% ipython --no-banner

In [1]: import numpy as np

In [2]: from numpy import linalg as LA

In [3]: np.set_printoptions(precision=2, suppress=True, linewidth=140)

In [4]: r0 = np.array([0, 0, 3])

In [5]: g = np.array([2, -2, 2, 2])

In [6]: X = np.outer(r0, g)

In [7]: X
Out[7]: 
array([[ 0,  0,  0,  0],
       [ 0,  0,  0,  0],
       [ 6, -6,  6,  6]])

In [8]: # column 2 repeats column 0

In [9]: Uu, s, VT = LA.svd(X)

In [10]: vecs = VT[:(s > 1e-8).sum()]

In [11]: rng = np.random.default_rng(1315)

In [12]: vec = X[2] + 3 * X[1] + rng.integers(2) * np.eye(4)[1]

In [13]: vec
Out[13]: array([ 6., -6.,  6.,  6.])

In [14]: vecs.T @ vecs
Out[14]: 
array([[ 0.25, -0.25,  0.25,  0.25],
       [-0.25,  0.25, -0.25, -0.25],
       [ 0.25, -0.25,  0.25,  0.25],
       [ 0.25, -0.25,  0.25,  0.25]])

In [15]: np.allclose(vecs.T @ vecs @ vec, vec)
Out[15]: True

In [16]: round(float(LA.norm(vec - vecs.T @ vecs @ vec)), 2)
Out[16]: 0.0

In [17]: np.diag(vecs.T @ vecs)
Out[17]: array([0.25, 0.25, 0.25, 0.25])

In [18]: LA.matrix_rank(np.vstack([X, vec]))
Out[18]: np.int64(1)

In [19]: np.abs(np.diag(LA.qr(X)[1])) > 1e-9
Out[19]: array([ True, False, False])

In [20]: round(float(np.trace(LA.pinv(X) @ X)), 2)
Out[20]: 1.0

In [21]: X @ LA.pinv(X) @ X
Out[21]: 
array([[ 0.,  0.,  0.,  0.],
       [ 0.,  0.,  0.,  0.],
       [ 6., -6.,  6.,  6.]])

In [22]: LA.lstsq(X[:-1].T, X[-1])[2]
Out[22]: np.int32(0)

In [23]: np.allclose(X[:-1].T @ LA.lstsq(X[:-1].T, X[-1])[0], X[-1])
Out[23]: False

In [24]: W0 = np.loadtxt("case17.csv", delimiter=",")

In [25]: W0
Out[25]: 
array([[-2.,  0., -2.,  1.],
       [ 0.,  2.,  0.,  3.],
       [-1.,  1., -1.,  2.],
       [-1.,  1., -1.,  2.]])

In [26]: Uu, s, VT = LA.svd(W0, full_matrices=False)

In [27]: np.round(s / s[0], 2) + 0
Out[27]: array([1.  , 0.52, 0.  , 0.  ])

In [28]: np.abs(VT[0])
Out[28]: array([0.34, 0.41, 0.34, 0.78])

In [29]: np.round(LA.eigvals(W0), 2) + 0
Out[29]: array([-2.37,  3.37,  0.  ,  0.  ])

In [30]: np.einsum("ij,ji->", W0, W0)
Out[30]: np.float64(17.0)

In [31]: np.round(LA.det(2 * W0), 2), round(LA.det(W0), 2)
Out[31]: (np.float64(0.0), np.float64(0.0))

In [32]: round(float(LA.det(W0.T)), 2)
Out[32]: 0.0

In [33]: np.kron(np.eye(2, dtype=int), W0)
Out[33]: 
array([[-2.,  0., -2.,  1., -0.,  0., -0.,  0.],
       [ 0.,  2.,  0.,  3.,  0.,  0.,  0.,  0.],
       [-1.,  1., -1.,  2., -0.,  0., -0.,  0.],
       [-1.,  1., -1.,  2., -0.,  0., -0.,  0.],
       [-0.,  0., -0.,  0., -2.,  0., -2.,  1.],
       [ 0.,  0.,  0.,  0.,  0.,  2.,  0.,  3.],
       [-0.,  0., -0.,  0., -1.,  1., -1.,  2.],
       [-0.,  0., -0.,  0., -1.,  1., -1.,  2.]])

In [34]: round(LA.det(W0[::-1]), 2)
Out[34]: np.float64(0.0)

In [35]: np.round(LA.eigvals(W0).sum().real, 2)
Out[35]: np.float64(1.0)

In [36]: Uu, s, VT = LA.svd(W0)

In [37]: s.round(2) + 0
Out[37]: array([5.33, 2.76, 0.  , 0.  ])

In [38]: B = Uu[:, :2] @ np.diag(s[:2]) @ VT[:2]

In [39]: np.round(LA.norm(W0 - B, 2), 2), round(s[2], 2)
Out[39]: (np.float64(0.0), np.float64(0.0))

In [40]: B = W0 / LA.norm(W0, axis=1, keepdims=True)

In [41]: cov = B @ B.T

In [42]: (cov - 2 * np.eye(4)).round(6).argmax(axis=1)
Out[42]: array([2, 2, 3, 2])

In [43]: F = np.array([[1.0, 4.0, 0.0], [4.0, 1.0, 0.0], [0.0, 0.0, -3.0]])

In [44]: evals, vecs = LA.eigh(F)

In [45]: vec = np.array([-3, -5, -5])

In [46]: vecs * np.maximum(evals, 0) @ vecs.T
Out[46]: 
array([[2.5, 2.5, 0. ],
       [2.5, 2.5, 0. ],
       [0. , 0. , 0. ]])

In [47]: np.round(vec @ F @ vec / (vec @ vec), 2), evals[0], evals[-1]
Out[47]: (np.float64(1.34), np.float64(-3.0), np.float64(5.0))

In [48]: feats = np.load("arr.npy")

In [49]: feats
Out[49]: 
array([[ 0.41,  0.91,  0.  ],
       [-0.91,  0.41,  0.  ],
       [ 0.  ,  0.  ,  1.  ]])

In [50]: # splits into 2 blocks

In [51]: np.round(LA.det(2 * F), 2), round(float(LA.det(F)), 2)
Out[51]: (np.float64(360.0), 45.0)

In [52]: np.einsum("ii->", F)
Out[52]: np.float64(-1.0)

In [53]: mat = np.loadtxt("layer9.csv", delimiter=",")

In [54]: mat
Out[54]: 
array([[ 4., -4.,  6.],
       [-6.,  6., -9.],
       [ 0.,  0.,  0.]])

In [55]: Uu, s, VT = LA.svd(mat)

In [56]: vecs = VT[:(s > 1e-8).sum()]

In [57]: vec = mat[1] + 2 * mat[2] + rng.integers(2) * np.eye(3)[2]

In [58]: vec
Out[58]: array([-6.,  6., -8.])

In [59]: np.allclose(vecs.T @ vecs @ vec, vec)
Out[59]: False

In [60]: vecs.T @ vecs
Out[60]: 
array([[ 0.24, -0.24,  0.35],
       [-0.24,  0.24, -0.35],
       [ 0.35, -0.35,  0.53]])

In [61]: LA.matrix_power(mat, 4)
Out[61]: 
array([[ 4000., -4000.,  6000.],
       [-6000.,  6000., -9000.],
       [    0.,     0.,     0.]])

In [62]: np.sort(np.abs(LA.eigvals(mat)))
Out[62]: array([ 0.,  0., 10.])

In [63]: (mat + mat.T) / 2
Out[63]: 
array([[ 4. , -5. ,  3. ],
       [-5. ,  6. , -4.5],
       [ 3. , -4.5,  0. ]])

In [64]: np.kron(np.eye(2, dtype=int), mat)
Out[64]: 
array([[ 4., -4.,  6.,  0., -0.,  0.],
       [-6.,  6., -9., -0.,  0., -0.],
       [ 0.,  0.,  0.,  0.,  0.,  0.],
       [ 0., -0.,  0.,  4., -4.,  6.],
       [-0.,  0., -0., -6.,  6., -9.],
       [ 0.,  0.,  0.,  0.,  0.,  0.]])

In [65]: round(float(LA.det(2 * mat)), 2), round(LA.det(mat), 2)
Out[65]: (0.0, np.float64(0.0))

In [66]: np.poly(mat)
Out[66]: array([  1., -10.,   0.,   0.])

In [67]: round(LA.det(mat.T), 2)
Out[67]: np.float64(0.0)

In [68]: LA.lstsq(mat[:-1].T, mat[-1])[2]
Out[68]: np.int32(1)

In [69]: round(float(np.trace(LA.pinv(mat) @ mat)), 2)
Out[69]: 1.0

In [70]: rk = LA.matrix_rank(mat)

In [71]: rk
Out[71]: np.int64(1)

In [72]: null = LA.svd(mat)[2][rk:].T

In [73]: [int(LA.matrix_rank(mat[:, :j + 1])) for j in range(3)]
Out[73]: [1, 1, 1]

In [74]: np.round(mat @ null, 2) + 0
Out[74]: 
array([[0., 0.],
       [0., 0.],
       [0., 0.]])

In [75]: [int(LA.matrix_rank(mat[:i])) for i in range(1, len(mat) + 1)]
Out[75]: [1, 1, 1]

In [76]: [int(LA.matrix_rank(np.delete(mat, i, axis=0))) for i in range(3)]
Out[76]: [1, 1, 1]

In [77]: null.shape
Out[77]: (3, 2)

In [78]: E = np.load("block16.npy")

In [79]: E
Out[79]: 
array([[1., 5.],
       [0., 1.]])

In [80]: # row 0 dominates

In [81]: rk = LA.matrix_rank(X)

In [82]: rk
Out[82]: np.int64(1)

In [83]: null = LA.svd(X)[2][rk:].T

In [84]: [int(LA.matrix_rank(np.delete(X, i, axis=0))) for i in range(3)]
Out[84]: [1, 1, 0]

In [85]: null.shape
Out[85]: (4, 3)

In [86]: [int(LA.matrix_rank(X[:i])) for i in range(1, len(X) + 1)]
Out[86]: [0, 0, 1]

In [87]: np.allclose(X @ null, 0)
Out[87]: True

In [88]: arr = np.load("sample5.npy")

In [89]: arr
Out[89]: 
array([[-1, -3, -1, -3, -1, -3],
       [-1,  3, -1,  3, -1,  3],
       [ 3,  0,  3,  0,  3,  0],
       [-1, -3, -1, -3, -1, -3],
       [-1,  3, -1,  3, -1,  3],
       [ 3,  0,  3,  0,  3,  0]])

In [90]: Uu, s, VT = LA.svd(mat)

In [91]: s.round(2) + 0
Out[91]: array([14.87,  0.  ,  0.  ])

In [92]: B = Uu[:, :1] @ np.diag(s[:1]) @ VT[:1]

In [93]: round(float(LA.norm(mat - B, 2)), 2), round(float(s[1]), 2)
Out[93]: (0.0, 0.0)

In [94]: np.round(np.abs(mat - B).max(), 2)
Out[94]: np.float64(0.0)

In [95]: B
Out[95]: 
array([[ 4., -4.,  6.],
       [-6.,  6., -9.],
       [ 0.,  0.,  0.]])

In [96]: vec = np.array([-2, 0, 1, -1, -1, 2])

In [97]: np.sign((arr @ vec).round(6))
Out[97]: array([-1,  1, -1, -1,  1, -1])

In [98]: (arr @ vec).argmax()
Out[98]: np.int64(1)

In [99]: LA.norm(arr @ vec) <= LA.norm(arr, 2) * LA.norm(vec) + 1e-9
Out[99]: np.True_

In [100]: arr @ np.ones(6)
Out[100]: array([-12.,   6.,   9., -12.,   6.,   9.])

In [101]: np.einsum("ij,j->i", arr, vec)
Out[101]: array([-1,  5, -6, -1,  5, -6])

In [102]: arr @ vec
Out[102]: array([-1,  5, -6, -1,  5, -6])

In [103]: np.unique(arr.round(6), axis=0).shape
Out[103]: (3, 6)

In [104]: LA.lstsq(arr[:-1].T, arr[-1])[2]
Out[104]: np.int32(2)

In [105]: m1 = np.load("a.npy")

In [106]: m1
Out[106]: 
array([[ 5.99, -5.47,  1.49],
       [ 6.01, -5.51,  1.5 ],
       [ 9.59, -8.79,  2.37],
       [10.78, -9.92,  2.68],
       [ 5.97, -5.49,  1.51],
       [ 7.2 , -6.6 ,  1.79],
       [ 1.19, -1.11,  0.33],
       [ 5.98, -5.51,  1.48],
       [ 8.41, -7.69,  2.12],
       [ 6.03, -5.5 ,  1.52],
       [ 3.61, -3.3 ,  0.93]])

In [107]: z = rng.permutation(3)

In [108]: B = m1[:, z] * rng.choice([-1, 1], 3)

In [109]: B
Out[109]: 
array([[ -5.47,   1.49,  -5.99],
       [ -5.51,   1.5 ,  -6.01],
       [ -8.79,   2.37,  -9.59],
       [ -9.92,   2.68, -10.78],
       [ -5.49,   1.51,  -5.97],
       [ -6.6 ,   1.79,  -7.2 ],
       [ -1.11,   0.33,  -1.19],
       [ -5.51,   1.48,  -5.98],
       [ -7.69,   2.12,  -8.41],
       [ -5.5 ,   1.52,  -6.03],
       [ -3.3 ,   0.93,  -3.61]])

In [110]: Uu, _, VT = LA.svd(m1.T @ B)

In [111]: np.round(Uu @ VT, 2) + 0
Out[111]: 
array([[ 0.,  0., -1.],
       [ 1.,  0.,  0.],
       [ 0.,  1.,  0.]])

In [112]: z
Out[112]: array([1, 2, 0])

In [113]: LA.matrix_rank(B, rtol=0.1)
Out[113]: np.int64(1)

In [114]: vec = np.array([-4, 3, 0])

In [115]: rhs = m1 @ vec

In [116]: np.round(LA.lstsq(m1, rhs)[0], 2) + 0
Out[116]: array([-4.,  3.,  0.])

In [117]: rhs = rhs + 0.05 * rng.normal(size=11)

In [118]: rhs
Out[118]: array([-40.35, -40.53, -64.76, -72.82, -40.33, -48.57,  -8.04, -40.45, -56.76, -40.63, -24.35])

In [119]: coef, *_ = LA.lstsq(m1, rhs)

In [120]: coef.round()
Out[120]: array([-5.,  2.,  0.])

In [121]: np.round(m1.T @ (rhs - m1 @ coef), 2) + 0
Out[121]: array([0., 0., 0.])

In [122]: coef
Out[122]: array([-4.99,  2.  ,  0.29])
